% ipython --no-banner

In [1]: import numpy as np

In [2]: np.set_printoptions(suppress=True, linewidth=140)

In [3]: W0 = np.load("case0.npy")

In [4]: W0
Out[4]: 
array([[0, 1, 1, 7],
       [6, 5, 1, 8],
       [3, 5, 1, 2]])

In [5]: np.diff(W0, axis=0)
Out[5]: 
array([[ 6,  4,  0,  1],
       [-3,  0,  0, -6]])

In [6]: np.abs(W0).max()
Out[6]: np.int64(8)

In [7]: np.round(np.linalg.norm(W0), 1)
Out[7]: np.float64(14.7)

In [8]: np.round(np.linalg.svd(W0, compute_uv=False), 1)
Out[8]: array([13.7,  5.1,  1.8])

In [9]: np.count_nonzero(W0)
Out[9]: np.int64(11)

In [10]: np.unravel_index(np.abs(W0).argmax(), W0.shape)
Out[10]: (np.int64(1), np.int64(3))

In [11]: W0.sum(axis=1)
Out[11]: array([ 9, 20, 11])

In [12]: r0 = np.array([-1, 5])

In [13]: np.array([np.convolve(row, r0, "same") for row in W0])
Out[13]: 
array([[ 0, -1,  4, -2],
       [-6, 25, 24, -3],
       [-3, 10, 24,  3]])

In [14]: np.polyval(r0, W0[1])
Out[14]: array([-1,  0,  4, -3])

In [15]: X = np.loadtxt("run3.csv", delimiter=",")

In [16]: print(X.round(1) + 0)
[[ 0.   0.   0. ]
 [ 0.2  3.6  3.6]
 [ 0.1 -0.5 -0.5]
 [-0.1 -1.  -1.1]
 [ 0.   3.2  3.3]
 [-0.2  2.7  2.6]
 [ 0.1  2.2  2.3]
 [ 0.   5.3  5.1]
 [-0.1  0.7  0.9]
 [ 0.  -2.3 -2.4]
 [-0.2 -1.1 -1.1]
 [-0.1 -0.4 -0.3]
 [-0.1  0.1  0.2]
 [-0.1  2.8  2.6]
 [ 0.  -1.2 -1.4]
 [ 0.   2.   1.9]
 [-0.1  1.3  1.4]
 [-0.1  1.9  1.6]
 [ 0.1  2.2  2.2]
 [ 0.  -1.5 -1.1]
 [-0.2  0.8  0.9]
 [ 0.   1.2  1.3]
 [-0.2  3.6  3.6]
 [-0.1 -0.3 -0.5]
 [ 0.   0.8  0.8]]

In [17]: Ac = X - X.mean(axis=0)

In [18]: Uu, sv, Vh = np.linalg.svd(Ac, full_matrices=False)

In [19]: np.round(Vh[0] * np.sign(Vh[0, np.abs(Vh[0]).argmax()]), 1) + 0
Out[19]: array([0. , 0.7, 0.7])

In [20]: np.linalg.matrix_rank(Ac)
Out[20]: np.int64(3)

In [21]: np.abs(Vh[0]).argmax()
Out[21]: np.int64(1)

In [22]: (np.sign(Uu[:, 0]) == np.sign(Uu[0, 0])).astype(int)
Out[22]: array([1, 0, 1, 1, 0, 0, 0, 0, 1, 1, 1, 1, 1, 0, 1, 0, 0, 0, 0, 1, 1, 0, 0, 1, 1])

In [23]: print(np.round(sv ** 2 / (sv ** 2).sum(), 1) + 0)
[1. 0. 0.]

In [24]: rng = np.random.default_rng(9)

In [25]: idx = rng.integers(0, 3, 4)

In [26]: mat = np.array([[-8, 6, -7, 3], [9, -6, -4, 7], [-7, -8, -9, -9], [-2, -2, 3, -4]]) * (idx[:, None] == idx)

In [27]: mat
Out[27]: 
array([[-8,  0,  0,  0],
       [ 0, -6, -4,  0],
       [ 0, -8, -9,  0],
       [ 0,  0,  0, -4]])

In [28]: idx = rng.permutation(4)

In [29]: other = mat[:, idx] * rng.choice([-1, 1], 4)

In [30]: other
Out[30]: 
array([[ 0,  0, -8,  0],
       [ 0, -6,  0, -4],
       [ 0, -8,  0, -9],
       [-4,  0,  0,  0]])

In [31]: Uu, _, Vh = np.linalg.svd(mat.T @ other)

In [32]: np.round(np.linalg.lstsq(mat, other)[0], 1) + 0
Out[32]: 
array([[0., 0., 1., 0.],
       [0., 1., 0., 0.],
       [0., 0., 0., 1.],
       [1., 0., 0., 0.]])

In [33]: np.round(np.linalg.norm(other, 2), 1)
Out[33]: np.float64(13.9)

In [34]: round(np.linalg.norm(other) ** 2 / np.linalg.norm(other, 2) ** 2, 1)
Out[34]: np.float64(1.4)

In [35]: round(np.linalg.norm(other[1] - other[2]), 1)
Out[35]: np.float64(5.4)

In [36]: other[1] @ other[2]
Out[36]: np.int64(84)

In [37]: F = np.array([[0.4, 0.4, 0.0],
    ...:     [0.9, -0.5, 0.2],
    ...:     [0.2, -2.0, -0.2],
    ...:     [-1.2, -0.2, 1.1],
    ...:     [0.0, 1.2, 1.1],
    ...:     [0.0, -1.4, 0.6],
    ...:     [3.0, 1.0, -2.0],
    ...:     [0.2, 1.1, -1.6],
    ...:     [-1.1, 0.7, -0.5],
    ...:     [-0.2, -0.8, -0.2],
    ...:     [0.4, -0.7, 0.9],
    ...:     [-0.1, 1.0, 0.9],
    ...:     [-0.2, -2.0, -0.9],
    ...:     [-1.3, 0.0, -1.2],
    ...:     [-0.5, -0.2, 1.5],
    ...:     [1.4, -1.4, -0.2],
    ...:     [0.3, 0.1, -0.6],
    ...:     [0.3, 0.7, 0.4]])

In [38]: x0 = np.array([-4, 5, -2])

In [39]: target = F @ x0

In [40]: np.round(np.linalg.lstsq(F, target)[0], 1)
Out[40]: array([-4.,  5., -2.])

In [41]: target = target + 0.3 * rng.normal(size=18)

In [42]: target.round(1) + 0
Out[42]: array([  0.5,  -6.4, -10.5,   1.3,   3.2,  -7.8,  -3. ,   8.7,   9.1,  -2.7,  -7.1,   4. ,  -7.6,   8.1,  -2.1, -12.1,   0. ,   2.2])

In [43]: c, *_ = np.linalg.lstsq(F, target)

In [44]: c.round(1)
Out[44]: array([-4.1,  5.1, -2.1])

In [45]: data = np.load("x.npy")

In [46]: print(data)
[[10  4  7]
 [ 4  2  3]
 [ 7  3  5]]

In [47]: rk = np.linalg.matrix_rank(data)

In [48]: rk
Out[48]: np.int64(2)

In [49]: N = np.linalg.svd(data)[2][rk:].T

In [50]: [int(np.linalg.matrix_rank(np.delete(data, i, axis=0))) for i in range(3)]
Out[50]: [2, 2, 2]

In [51]: np.round(data @ N, 1) + 0
Out[51]: 
array([[0.],
       [0.],
       [0.]])

In [52]: np.allclose(data @ N, 0)
Out[52]: True

In [53]: other = np.array([[-2, -5, 1, 4], [1, -6, -3, 4], [-1, 8, 1, 7], [6, -1, -7, 8]])

In [54]: K = other + other.T

In [55]: K
Out[55]: 
array([[ -4,  -4,   0,  10],
       [ -4, -12,   5,   3],
       [  0,   5,   2,   0],
       [ 10,   3,   0,  16]])

In [56]: # symmetric, so the eigenvalues are real

In [57]: idx = rng.permutation(4)

In [58]: idx
Out[58]: array([3, 1, 0, 2])

In [59]: other = K[idx][:, idx]

In [60]: np.diag(other)
Out[60]: array([ 16, -12,  -4,   2])

In [61]: np.round(np.sort(np.abs(np.linalg.eigvals(other))), 1)
Out[61]: array([ 3.8,  5.7, 16.3, 20.2])

In [62]: other
Out[62]: 
array([[ 16,   3,  10,   0],
       [  3, -12,  -4,   5],
       [ 10,  -4,  -4,   0],
       [  0,   5,   0,   2]])

In [63]: round(np.linalg.det(other), 1), np.round(np.linalg.det(K[idx]), 1)
Out[63]: (np.float64(7116.0), np.float64(7116.0))

In [64]: other = K[0, 0] * K[1:] - np.outer(K[1:, 0], K[0])

In [65]: other
Out[65]: 
array([[   0,   32,  -20,   28],
       [   0,  -20,   -8,    0],
       [   0,   28,    0, -164]])

In [66]: np.flatnonzero(~other.round(6).any(axis=1))
Out[66]: array([], dtype=int64)

In [67]: print(K[:, 0] / K[0, 0])
[ 1.   1.  -0.  -2.5]
